$ python -q
>>> import numpy as np
>>> import numpy.linalg as la
>>> np.set_printoptions(precision=2, suppress=True, linewidth=160, legacy="1.25")
>>> def rd(a):
...     return np.round(a, 2) + 0
... 
>>> A = np.array([[3.0, 1.0, 1.0, 1.0, 1.0, 1.0],
...     [1.0, 3.0, 1.0, 1.0, 1.0, 1.0],
...     [1.0, 1.0, 3.0, 1.0, 1.0, 1.0],
...     [1.0, 1.0, 1.0, 3.0, 1.0, 1.0],
...     [1.0, 1.0, 1.0, 1.0, 3.0, 1.0],
...     [1.0, 1.0, 1.0, 1.0, 1.0, 3.0]])
>>> # equal to its transpose
>>> print(rd(la.det(A)))
256.0
>>> print((A + A.T) / 2)
[[3. 1. 1. 1. 1. 1.]
 [1. 3. 1. 1. 1. 1.]
 [1. 1. 3. 1. 1. 1.]
 [1. 1. 1. 3. 1. 1.]
 [1. 1. 1. 1. 3. 1.]
 [1. 1. 1. 1. 1. 3.]]
>>> A.inv()
Traceback (most recent call last):
  File "<python-input-8>", line 1, in <module>
    A.inv()
    ^^^^^
AttributeError: 'numpy.ndarray' object has no attribute 'inv'
>>> print(A @ np.ones(6))
[8. 8. 8. 8. 8. 8.]
>>> print(np.allclose(A @ A.T, A.T @ A))
True
>>> print(np.sort(np.abs(np.fft.fft(A[0]))), rd(np.sort(la.svd(A, compute_uv=False))))
[2. 2. 2. 2. 2. 8.] [2. 2. 2. 2. 2. 8.]
>>> data = np.array([[-2.0, 1.0, 0.0, 0.0],
...     [0.0, -2.0, 1.0, 0.0],
...     [0.0, 0.0, -2.0, 1.0],
...     [0.0, 0.0, 0.0, -2.0]])
>>> # triangular: eigenvalues sit on the diagonal
>>> O = data.astype(float).copy()
>>> for j in range(4):
...     O[:, j] -= O[:, :j] @ (O[:, :j].T @ O[:, j])
...     O[:, j] /= la.norm(O[:, j])
... 
>>> print(O)
[[-1.  0.  0.  0.]
 [ 0. -1.  0.  0.]
 [ 0.  0. -1.  0.]
 [ 0.  0.  0. -1.]]
>>> print(rd(la.norm(data, 2)))
2.85
>>> print(rd(la.norm(data, axis=0)))
[2.   2.24 2.24 2.24]
>>> print(la.norm(data, axis=1).argmax())
0
>>> print(rd(la.norm(data, axis=1)))
[2.24 2.24 2.24 2.  ]
>>> evals, evecs = la.eig(data)
>>> print(rd(np.sort(la.eigvals(la.inv(data)))))
[-0.5 -0.5 -0.5 -0.5]
>>> print(rd(np.sort(la.eigvals(data.T))))
[-2. -2. -2. -2.]
>>> x = np.array([2, -2, 1, 1])
>>> rhs = data @ x
>>> print(rhs)
[-6.  5. -1. -2.]
>>> print(rd(la.solve(data, data[:, 3])))
[0. 0. 0. 1.]
>>> print(rd(la.solve(data, -2 * rhs)))
[-4.  4. -2. -2.]
>>> print(rd(la.solve(data, rhs)))
[ 2. -2.  1.  1.]
>>> W0 = np.loadtxt("layer13.csv", delimiter=",")
>>> print(W0)
[[ 0.  0.  0. -1.]
 [ 0.  0.  0.  1.]
 [ 0.  0.  0. -2.]
 [-1.  1. -2.  0.]]
>>> # symmetric
>>> out = W0 / np.sqrt((W0 ** 2).mean(axis=1, keepdims=True))
>>> print(W0 - W0.mean(axis=1, keepdims=True))
[[ 0.25  0.25  0.25 -0.75]
 [-0.25 -0.25 -0.25  0.75]
 [ 0.5   0.5   0.5  -1.5 ]
 [-0.5   1.5  -1.5   0.5 ]]
>>> print(rd(la.norm(out, axis=1)))
[2. 2. 2. 2.]
>>> print(la.matrix_rank(W0 - W0.mean(axis=1, keepdims=True)))
2
>>> print(np.trace(W0))
0.0
>>> assert W0 == W0.T
Traceback (most recent call last):
  File "<python-input-38>", line 1, in <module>
    assert W0 == W0.T
           ^^^^^^^^^^
ValueError: The truth value of an array with more than one element is ambiguous. Use a.any() or a.all()
>>> print((W0 - W0.T) / 2)
[[0. 0. 0. 0.]
 [0. 0. 0. 0.]
 [0. 0. 0. 0.]
 [0. 0. 0. 0.]]
>>> out = np.array([[0, 2], [-2, 2], [-1, -2], [-2, 1]])
>>> print(la.matrix_rank(W0 @ out))
2
>>> print(W0 @ out)
[[ 2. -1.]
 [-2.  1.]
 [ 4. -2.]
 [ 0.  4.]]
>>> print(out.T @ W0.T)
[[ 2. -2.  4.  0.]
 [-1.  1. -2.  4.]]
>>> print(np.einsum("ik,kj->ji", W0, out))
[[ 2. -2.  4.  0.]
 [-1.  1. -2.  4.]]
>>> print(la.matrix_rank(np.vstack([W0, out.T])))
4
>>> print(np.vstack([W0, out.T]).shape)
(6, 4)
>>> print(rd(la.norm(W0, 2) / la.norm(W0)))
0.71
>>> print(la.matrix_rank(W0, rtol=0.1))
2
>>> print(np.argsort(-la.norm(W0, axis=0).round(6), kind="stable")[:3])
[3 2 0]
>>> x = np.array([0, 0, 3, 1])
>>> print(la.norm(W0 @ x) <= la.norm(W0, 2) * la.norm(x) + 1e-9)
True
>>> print(W0 @ np.eye(4)[1])
[0. 0. 0. 1.]
>>> print(np.einsum("ij,j->i", W0, x))
[-1.  1. -2. -6.]
>>> out = np.array([[2, 3], [1, 5]])
>>> C = np.array([[9, 0], [1, 9]])
>>> feats = np.block([[out, np.zeros((2, 2))], [np.zeros((2, 2)), C]])
>>> print(feats)
[[2. 3. 0. 0.]
 [1. 5. 0. 0.]
 [0. 0. 9. 0.]
 [0. 0. 1. 9.]]
>>> # 2 blocks once reordered
>>> w1 = np.array([[5, 1, 5, 2, 4, 4],
...     [5, 4, 4, 2, 4, 0],
...     [0, 4, 1, 5, 1, 4],
...     [4, 4, 4, 1, 0, 4]])
>>> b = np.array([1, 1, 2, -2, 1, 1])
>>> H = np.maximum(feats @ w1 + b, 0)
>>> print(la.matrix_rank(H))
4
>>> print(H)
[[26. 15. 24.  8. 21.  9.]
 [31. 22. 27. 10. 25.  5.]
 [ 1. 37. 11. 43. 10. 37.]
 [37. 41. 39. 12.  2. 41.]]
>>> print((H > 0).astype(int))
[[1 1 1 1 1 1]
 [1 1 1 1 1 1]
 [1 1 1 1 1 1]
 [1 1 1 1 1 1]]
>>> print((H > 0).mean(axis=0))
[1. 1. 1. 1. 1. 1.]
>>> C = np.array([[0, 1, 1], [1, 1, 1], [2, 1, 0], [0, 0, 0], [2, 0, 1], [2, 1, 0]])
>>> print((H @ C).round(6).argmax(axis=1))
[0 0 0 0]
>>> M = np.array([[4, 1, 4],
...     [5, 4, 12],
...     [7, 7, 19],
...     [13, 13, 25],
...     [18, 18, 33],
...     [23, 27, 36],
...     [25, 32, 38],
...     [30, 37, 39],
...     [39, 45, 48],
...     [40, 48, 55],
...     [45, 49, 58],
...     [53, 53, 67],
...     [57, 57, 73],
...     [63, 59, 75],
...     [68, 62, 80],
...     [70, 64, 85],
...     [79, 65, 89]])
>>> w1 = np.array([[-4, 0, 1, -3], [5, 1, -1, -5], [5, 0, -2, 5]])
>>> b = np.array([4, 3, 6, 2])
>>> H = np.maximum(M @ w1 + b, 0)
>>> print((H > 0).astype(int))
[[1 1 1 1]
 [1 1 0 1]
 [1 1 0 1]
 [1 1 0 1]
 [1 1 0 1]
 [1 1 0 0]
 [1 1 0 0]
 [1 1 0 0]
 [1 1 0 0]
 [1 1 0 0]
 [1 1 0 0]
 [1 1 0 0]
 [1 1 0 0]
 [1 1 0 0]
 [1 1 0 0]
 [1 1 0 0]
 [1 1 0 0]]
>>> print(la.matrix_rank(H))
4
>>> print(rd((H > 0).mean(axis=0)))
[1.   1.   0.06 0.29]
>>> print(H)
[[ 13   4   1   5]
 [ 64   7   0  27]
 [106  10   0  41]
 [142  16   0  23]
 [187  21   0  23]
 [227  30   0   0]
 [254  35   0   0]
 [264  40   0   0]
 [313  48   0   0]
 [359  51   0   0]
 [359  52   0   0]
 [392  56   0   0]
 [426  60   0   0]
 [422  62   0   0]
 [442  65   0   0]
 [469  67   0   0]
 [458  68   0   0]]
>>> C = np.array([[0, 0, 3], [1, 0, 0], [3, 0, 3], [0, 1, 1]])
>>> print((H @ C).round(6).argmax(axis=1))
[2 2 2 2 2 2 2 2 2 2 2 2 2 2 2 2 2]
>>> print(w1 @ C)
[[  3  -3 -12]
 [ -2  -5   7]
 [ -6   5  14]]
>>> J = np.load("test19.npy")
>>> print(J)
[[0.5  0.5  0.  ]
 [0.   0.67 0.33]
 [0.   0.5  0.5 ]]
>>> print(rd(J @ J))
[[0.25 0.58 0.16]
 [0.   0.61 0.39]
 [0.   0.58 0.42]]
>>> print(np.trace(J))
1.67
>>> gram = np.cov(M, rowvar=False)
>>> print(rd(M.std(axis=0)))
[23.71 21.62 25.51]
>>> print(rd(np.polyfit(M[:, 1], M[:, 0], 1)))
[ 1.07 -2.7 ]
>>> print(rd(la.eigvalsh(gram)[::-1]))
[1764.63   15.35    5.52]
>>> u = np.array([-3, 5, 0, -5, -4])
>>> r1 = np.array([0, 7, 7, 1])
>>> F = u[:, None] + r1[None, :]
>>> print(F)
[[-3  4  4 -2]
 [ 5 12 12  6]
 [ 0  7  7  1]
 [-5  2  2 -4]
 [-4  3  3 -3]]
>>> print(rd(F @ la.pinv(F) @ F))
[[-3.  4.  4. -2.]
 [ 5. 12. 12.  6.]
 [ 0.  7.  7.  1.]
 [-5.  2.  2. -4.]
 [-4.  3.  3. -3.]]
>>> print(rd(np.trace(la.pinv(F) @ F)))
2.0
>>> print(la.lstsq(F[:-1].T, F[-1])[2])
2
>>> print(np.unique(F.round(6), axis=0).shape)
(5, 4)
>>> w1 = np.array([[3, -3], [-4, -5], [-5, 0], [-1, 1]])
>>> b = np.array([2, 0])
>>> H = np.maximum(F @ w1 + b, 0)
>>> print(H)
[[0 0]
 [0 0]
 [0 0]
 [0 1]
 [0 0]]
>>> print((H > 0).astype(int))
[[0 0]
 [0 0]
 [0 0]
 [0 1]
 [0 0]]
>>> C = np.array([[7, 9], [8, -6]])
>>> print(w1 @ C)
[[ -3  45]
 [-68  -6]
 [-35 -45]
 [  1 -15]]
>>> print(H @ C)
[[ 0  0]
 [ 0  0]
 [ 0  0]
 [ 8 -6]
 [ 0  0]]
>>> rng = np.random.default_rng(647170)
>>> lab = rng.permutation(6)
>>> out = A[:, lab] * rng.choice([-1, 1], 6)
>>> print(out)
[[ 1.  1.  3.  1. -1.  1.]
 [ 1.  1.  1.  3. -1.  1.]
 [ 1.  3.  1.  1. -1.  1.]
 [ 1.  1.  1.  1. -3.  1.]
 [ 3.  1.  1.  1. -1.  1.]
 [ 1.  1.  1.  1. -1.  3.]]
>>> U, _, Vh = la.svd(A.T @ out)
>>> print(rd(la.lstsq(A, out)[0]))
[[ 0.  0.  1.  0.  0.  0.]
 [ 0.  0.  0.  1.  0.  0.]
 [ 0.  1.  0.  0.  0.  0.]
 [ 0.  0.  0.  0. -1.  0.]
 [ 1.  0.  0.  0.  0.  0.]
 [ 0.  0.  0.  0.  0.  1.]]
>>> print(lab)
[4 2 0 1 3 5]
>>> out = np.array([[1, 1], [1, -1]])
>>> m1 = np.kron(out, np.kron(out, out))[rng.permutation(8)][:2]
>>> print(m1)
[[ 1 -1 -1  1 -1  1  1 -1]
 [ 1  1 -1 -1  1  1 -1 -1]]
>>> u = np.array([-1, -3])
>>> print(np.array([np.convolve(row, u, "same") for row in m1]))
[[-1 -2  4  2 -2  2 -4 -2]
 [-1 -4 -2  4  2 -4 -2  4]]
>>> print(np.cross(m1[1, :3], m1[0, :3]))
[-2  0 -2]
>>> print(np.correlate(m1[1], m1[0], "full"))
[-1  0  3  0 -3  0  1  0  1  0 -3  0  3  0 -1]
>>> print(np.convolve(m1[1], u))
[-1 -4 -2  4  2 -4 -2  4  3]
